% ipython --no-banner

In [1]: import numpy as np

In [2]: np.set_printoptions(precision=1, suppress=True, linewidth=160, floatmode="fixed")

In [3]: rng = np.random.default_rng(933)

In [4]: M = np.array([[-1, 1, -2, -1, -1, 2, 0],
   ...:     [-2, 1, 0, 0, 0, 3, -3],
   ...:     [0, -3, 1, -1, 1, 3, 2],
   ...:     [2, -1, -1, 2, -1, 1, -2],
   ...:     [-1, 2, 0, 3, 0, -2, 3],
   ...:     [1, -2, 1, -3, -2, 1, -1],
   ...:     [1, 2, -1, 0, -1, -3, 2],
   ...:     [-1, 2, -2, 3, 3, -1, -1],
   ...:     [-1, 3, -1, 1, 1, 1, 1],
   ...:     [0, 3, -2, -2, 1, -1, -2],
   ...:     [3, -2, -3, -2, 1, 0, 1],
   ...:     [-3, -3, 2, -3, 0, 3, -2],
   ...:     [0, -3, -1, -2, -2, 3, -1]]) * (rng.random((13, 7)) < 0.3)

In [5]: M
Out[5]: 
array([[-1,  0,  0,  0,  0,  0,  0],
       [ 0,  0,  0,  0,  0,  0, -3],
       [ 0,  0,  0,  0,  0,  3,  0],
       [ 0,  0,  0,  2,  0,  1, -2],
       [-1,  0,  0,  3,  0,  0,  0],
       [ 0,  0,  0,  0, -2,  0,  0],
       [ 1,  0, -1,  0, -1, -3,  0],
       [-1,  0, -2,  0,  0,  0,  0],
       [ 0,  3,  0,  0,  0,  0,  1],
       [ 0,  3,  0, -2,  0,  0, -2],
       [ 0, -2,  0,  0,  0,  0,  0],
       [ 0,  0,  0,  0,  0,  0,  0],
       [ 0,  0,  0,  0,  0,  0,  0]])

In [6]: P = M @ np.linalg.solve(M.T @ M, M.T)

In [7]: np.round(np.linalg.eigvalsh(P), 1) + 0
Out[7]: array([0.0, 0.0, 0.0, 0.0, 0.0, 0.0, 1.0, 1.0, 1.0, 1.0, 1.0, 1.0, 1.0])

In [8]: np.diag(P)
Out[8]: array([0.4, 0.5, 0.7, 0.6, 0.7, 0.9, 0.8, 0.9, 0.6, 0.7, 0.2, 0.0, 0.0])

In [9]: round(np.trace(P), 1)
Out[9]: np.float64(7.0)
